$ python -q
>>> import numpy as np
>>> np.set_printoptions(suppress=True, linewidth=200)
>>> rnd = lambda a: np.round(a, 2) + 0
>>> J = np.array([[42, 2, 17, 20], [2, 4, 10, 10], [17, 10, 34, 25], [20, 10, 25, 34]])
>>> J
array([[42,  2, 17, 20],
       [ 2,  4, 10, 10],
       [17, 10, 34, 25],
       [20, 10, 25, 34]])
>>> # symmetric, so the eigenvalues are real
>>> rnd(np.linalg.norm(J, 1)), rnd(np.linalg.norm(J, np.inf))
(np.float64(89.0), np.float64(89.0))
>>> W0 = np.load("w.npy")
>>> W0
array([[7, 9, 1, 6, 5],
       [0, 5, 5, 1, 7],
       [0, 0, 2, 6, 5],
       [0, 0, 0, 5, 8],
       [0, 0, 0, 0, 7]])
>>> # triangular: eigenvalues sit on the diagonal
>>> vec = np.array([2, 1, 0, 1, 1])
>>> target = W0 @ vec
>>> target
array([34, 13, 11, 13,  7])
>>> rnd(np.linalg.solve(W0, target))
array([2., 1., 0., 1., 1.])
>>> rnd(np.linalg.solve(W0, target + W0[:, 2]))
array([2., 1., 1., 1., 1.])
>>> rnd(np.sort(np.linalg.eigvals(W0)))
array([2., 5., 5., 7., 7.])
>>> W0 @ W0
array([[ 49, 108,  54,  87, 186],
       [  0,  25,  35,  40, 117],
       [  0,   0,   4,  42,  93],
       [  0,   0,   0,  25,  96],
       [  0,   0,   0,   0,  49]])
>>> np.prod(np.diag(W0)), rnd(np.linalg.det(W0))
(np.int64(2450), np.float64(2450.0))
>>> u = np.array([7, 8, -3, -6, 1])
>>> M2 = W0 + np.outer(u, np.eye(5)[1])
>>> rnd(np.linalg.det(M2) / np.linalg.det(W0)), rnd(1 + np.linalg.solve(W0, u)[1])
(np.float64(0.26), np.float64(0.26))
>>> np.linalg.matrix_rank(M2 - W0)
np.int64(1)
>>> M = np.load("case3.npy")
>>> M
array([[4., 3., 3., 0., 0.],
       [3., 4., 3., 0., 0.],
       [3., 3., 4., 0., 0.],
       [0., 0., 0., 4., 3.],
       [0., 0., 0., 3., 4.]])
>>> np.einsum("ii->", M)
np.float64(20.0)
>>> rnd(np.linalg.det(2 * M)), rnd(np.linalg.det(M))
(np.float64(2240.0), np.float64(70.0))
>>> rnd(np.linalg.eigvals(M).sum().real)
np.float64(20.0)
>>> rnd(np.linalg.det(M.T))
np.float64(70.0)
